$ python3 -q
>>> import numpy as np
>>> np.set_printoptions(suppress=True, linewidth=200)
>>> W0 = np.loadtxt("dump.csv", delimiter=",")
>>> print(W0)
[[-7.9  6.   9.   2. ]
 [ 3.  -2.9  2.   3. ]
 [-5.  -7.   5.1 -4. ]
 [-8.   6.   9.   2.1]]
>>> vec = np.array([-2, 5, -2, -4])
>>> print(np.sign((W0 @ vec).round(6)))
[ 1. -1. -1.  1.]
>>> print(np.einsum("ij,j->i", W0, vec))
[ 19.8 -36.5 -19.2  19.6]
>>> print(np.round((W0 * vec).sum(axis=1), 3))
[ 19.8 -36.5 -19.2  19.6]
>>> print(W0 @ np.eye(4)[0])
[-7.9  3.  -5.  -8. ]
>>> print(W0 @ vec)
[ 19.8 -36.5 -19.2  19.6]
>>> P = np.triu(np.array([[0, 2, 2, 2], [0, 1, -2, 2], [-2, -2, 2, 2], [0, -1, 1, 2]]), 1) + np.eye(4)
>>> A2 = P @ W0 @ np.linalg.inv(P)
>>> print(A2.round(3))
[[ -27.9   54.   205.  -458. ]
 [  -3.    29.1   74.  -185. ]
 [ -21.    47.   159.1 -370. ]
 [  -8.    22.    69.  -163.9]]
>>> print(round(np.trace(A2), 3), round(float(np.trace(W0)), 3))
-3.6 -3.6
>>> print(np.round(np.linalg.det(A2), 3))
-89.984
>>> print(np.round(np.poly(A2), 3))
[  1.      3.6    30.86  896.716 -89.984]
>>> print(np.linalg.matrix_rank(A2))
4
>>> data = np.load("layer17.npy")
>>> print(data)
[[-4  5 -4  5]
 [ 7  7  7  7]
 [-4  5 -4  5]
 [ 7  7  7  7]]
>>> rank = np.linalg.matrix_rank(data)
>>> print(rank)
2
>>> N = np.linalg.svd(data)[2][rank:].T
>>> print(np.round(N @ N.T, 3) + 0)
[[ 0.5  0.  -0.5  0. ]
 [ 0.   0.5  0.  -0.5]
 [-0.5  0.   0.5  0. ]
 [ 0.  -0.5  0.   0.5]]
>>> print(N.shape)
(4, 2)
>>> print(np.allclose(data @ N, 0))
True
>>> Uu, sig, vt = np.linalg.svd(data)
>>> print(np.argmax(sig[:-1] / (sig[1:] + 1e-6)) + 1)
2
>>> print(sig.round(3) + 0)
[19.884 12.673  0.     0.   ]
>>> A2 = Uu[:, :2] @ np.diag(sig[:2]) @ vt[:2]
>>> print(A2.round(3))
[[-4.  5. -4.  5.]
 [ 7.  7.  7.  7.]
 [-4.  5. -4.  5.]
 [ 7.  7.  7.  7.]]
>>> print(round(np.linalg.norm(data - A2) / np.linalg.norm(data), 3))
0.0
>>> print(np.linalg.matrix_rank(A2))
2
>>> print(np.round(np.abs(data - A2).max(), 3))
0.0
>>> print(np.round(np.abs(np.linalg.eigvals(data)).max(), 3))
19.155
>>> print(round(np.linalg.det(data), 3))
0.0
>>> print((data + data.T) / 2)
[[-4.  6. -4.  6.]
 [ 6.  7.  6.  7.]
 [-4.  6. -4.  6.]
 [ 6.  7.  6.  7.]]
>>> print(np.allclose(data, data.T))
False
>>> print(np.round(np.sort(np.abs(np.linalg.eigvals(data))), 3) + 0)
[ 0.     0.    13.155 19.155]
>>> print(np.allclose(data[:-1].T @ np.linalg.lstsq(data[:-1].T, data[-1])[0], data[-1]))
True
>>> print(np.unique(data.round(6), axis=0).shape)
(2, 4)
>>> X = np.array([[2, -2, 1, -6], [-2, 1, 2, 6], [2, 1, -1, -6], [1, 1, 1, -3]])
>>> th = np.radians(60)
>>> Rm = np.eye(4)
>>> Rm[2, 2] = Rm[1, 1] = np.cos(th)
>>> Rm[2, 1], Rm[1, 2] = -np.sin(th), np.sin(th)
>>> print(Rm.round(3))
[[ 1.     0.     0.     0.   ]
 [ 0.     0.5    0.866  0.   ]
 [ 0.    -0.866  0.5    0.   ]
 [ 0.     0.     0.     1.   ]]
>>> A2 = X @ Rm.T
>>> print(np.round(np.abs(A2 - X).max(axis=0), 3))
[0.    1.866 1.866 0.   ]
>>> print(np.round(np.linalg.svd(X, compute_uv=False), 3) + 0, np.round(np.linalg.svd(A2, compute_uv=False), 3) + 0)
[11.465  2.646  2.357  0.   ] [11.465  2.646  2.357  0.   ]
>>> print(A2.round(3))
[[ 2.    -0.134  2.232 -6.   ]
 [-2.     2.232  0.134  6.   ]
 [ 2.    -0.366 -1.366 -6.   ]
 [ 1.     1.366 -0.366 -3.   ]]
>>> print(np.allclose(np.linalg.norm(X, axis=1), np.linalg.norm(A2, axis=1)))
True
>>> Uu, sig, vt = np.linalg.svd(X)
>>> vecs = vt[:(sig > 1e-8).sum()]
>>> rng = np.random.default_rng(13590)
>>> vec = X[2] + 3 * X[1] + rng.integers(2) * np.eye(4)[2]
>>> print(vec)
[-4.  4.  5. 12.]
>>> print(np.round(np.diag(vecs.T @ vecs), 3))
[0.1 1.  1.  0.9]
>>> print(np.round(vecs.T @ vecs, 3) + 0)
[[ 0.1  0.   0.  -0.3]
 [ 0.   1.   0.   0. ]
 [ 0.   0.   1.   0. ]
 [-0.3  0.   0.   0.9]]
>>> r0, g = X[0], X[3]
>>> print(r0 @ r0)
45
>>> pr = (r0 @ g) / (r0 @ r0) * r0
>>> print(round(np.linalg.norm(r0 + g) ** 2 + np.linalg.norm(r0 - g) ** 2, 3))
114.0
>>> print(pr.round(3))
[ 0.844 -0.844  0.422 -2.533]
>>> print((g - pr) @ r0)
0.0
>>> print(np.round(g - pr, 3))
[ 0.156  1.844  0.578 -0.467]
>>> E = np.load("a.npy")
>>> print(E)
[[-1  1  0  1]
 [ 1 -1  1  0]
 [ 0  1 -1  1]
 [ 1  0  1 -1]]
>>> vec = np.array([2, 0, 2, 0])
>>> print(E @ vec)
[-2  4 -2  4]
>>> print(E @ (2 * vec))
[-4  8 -4  8]
>>> print(np.sign((E @ vec).round(6)))
[-1  1 -1  1]
>>> print(E @ np.eye(4)[0])
[-1.  1.  0.  1.]
>>> print(E * vec)
[[-2  0  0  0]
 [ 2  0  2  0]
 [ 0  0 -2  0]
 [ 2  0  2  0]]
>>> print((E * vec).sum(axis=1))
[-2  4 -2  4]
>>> print(E @ np.ones(4))
[1. 1. 1. 1.]
>>> print(E @ (-1.0) ** np.arange(4))
[-3.  3. -3.  3.]
>>> print([round(float(np.linalg.det(E[:i, :i])), 2) + 0 for i in range(1, 5)])
[-1.0, 0.0, 1.0, -3.0]
>>> print(np.all(np.linalg.eigvalsh(E) > 0))
False
>>> A2 = E + rng.integers(-2, 3, (4, 1)) @ rng.integers(-2, 3, (1, 4))
>>> print(A2)
[[-5 -1  4 -1]
 [ 1 -1  1  0]
 [-2  0  1  0]
 [ 1  0  1 -1]]
>>> print(np.round(np.linalg.svd(A2 - E, compute_uv=False), 3) + 0)
[7.071 0.    0.    0.   ]
>>> print(np.abs(A2 - E).sum(axis=1))
[12  0  6  0]
>>> print(np.round(np.sort(np.abs(np.linalg.eigvals(A2))), 3))
[0.285 1.    3.242 3.242]
>>> print(np.round(np.abs(np.linalg.eigvals(A2)).max(), 3))
3.242
>>> print(np.allclose(A2, A2.T))
False
>>> print(np.trace(A2))
-6
>>> J = np.load("m.npy")
>>> print(J)
[[1.   0.5  0.25]
 [0.5  1.   0.5 ]
 [0.25 0.5  1.  ]]
>>> P = np.triu(np.array([[-3, -2, 2], [1, -1, -3], [-3, 2, 3]]), 1) + np.eye(3)
>>> A2 = P @ J @ np.linalg.inv(P)
>>> print(np.linalg.matrix_rank(A2))
3
>>> labels = rng.permutation(3)
>>> print(labels)
[1 2 0]
>>> A2 = J[labels][:, labels]
>>> print(A2)
[[1.   0.5  0.5 ]
 [0.5  1.   0.25]
 [0.5  0.25 1.  ]]
>>> print(np.round(np.sort(np.abs(np.linalg.eigvals(A2))), 3))
[0.407 0.75  1.843]
>>> evals, vecs = np.linalg.eig(A2)
>>> print(round(float(np.prod(evals)), 3))
0.562
>>> print(np.round(np.sort(np.linalg.eigvals(np.linalg.inv(A2))), 3))
[0.543 1.333 2.457]
>>> def softmax(z):
...     e = np.exp(z - z.max(axis=-1, keepdims=True))
...     return e / e.sum(axis=-1, keepdims=True)
... 
>>> print(softmax(J).sum(axis=1))
[1. 1. 1.]
>>> print(np.round(softmax(J[1]), 3))
[0.274 0.452 0.274]
>>> S = J @ J.T / np.sqrt(3)
>>> print(softmax(S).round(6).argmax(axis=1))
[0 1 2]
>>> print(np.round(softmax(S), 3))
[[0.382 0.343 0.276]
 [0.308 0.383 0.308]
 [0.276 0.343 0.382]]
>>> evals, vecs = np.linalg.eigh(J)
>>> print(np.round(np.linalg.svd(J, compute_uv=False), 3))
[1.843 0.75  0.407]
>>> print(np.unique(evals.round(6) + 0, return_counts=True)[1])
[1 1 1]
>>> print(np.round(vecs.T @ vecs, 3) + 0)
[[1. 0. 0.]
 [0. 1. 0.]
 [0. 0. 1.]]
>>> K = np.load("out11.npy")
>>> print(K)
[[ 1  1  1  1 -1 -1 -1 -1]
 [ 1 -1  1 -1  1 -1  1 -1]
 [ 1  1 -1 -1  1  1 -1 -1]]
>>> r0 = np.array([2, 0])
>>> print(np.array([np.convolve(row, r0, "same") for row in K]))
[[ 2  2  2  2 -2 -2 -2 -2]
 [ 2 -2  2 -2  2 -2  2 -2]
 [ 2  2 -2 -2  2  2 -2 -2]]
>>> print(np.cross(K[2, :3], K[1, :3]))
[ 0 -2 -2]
>>> arr = np.array([[0.0, -2.3, 1.5, 0.5], [0.4, 1.4, -1.3, 0.4]])
>>> arr[1] = arr[0] + 0.3 * rng.normal(size=4)
>>> print(arr.round(3))
[[ 0.    -2.3    1.5    0.5  ]
 [-0.22  -2.482  1.425  0.259]]
>>> Uu, sig, vt = np.linalg.svd(arr)
>>> print(np.argmax(sig[:-1] / (sig[1:] + 1e-6)) + 1)
1
>>> A2 = Uu[:, :1] @ np.diag(sig[:1]) @ vt[:1]
>>> print(round(float(np.linalg.norm(arr - A2, 2)), 3), np.round(sig[1], 3))
0.262 0.262
>>> print(np.linalg.matrix_rank(arr, rtol=0.05))
2
>>> Uu, sig, vt = np.linalg.svd(arr, full_matrices=False)
>>> print(np.allclose(Uu * sig @ vt, arr))
True
>>> print(np.abs(Uu[:, 0]).round(6).argmax())
1
>>> print(Uu.shape, sig.shape, vt.shape)
(2, 2) (2,) (2, 4)
>>> print(np.round(np.cumsum(sig ** 2) / np.sum(sig ** 2), 3))
[0.996 1.   ]
>>> print(np.linalg.cond(arr) > 100)
False
>>> print(round(np.linalg.norm(arr, 2) / np.linalg.norm(arr), 3))
0.998
>>> print(np.linalg.matrix_rank(arr, rtol=0.1))
1
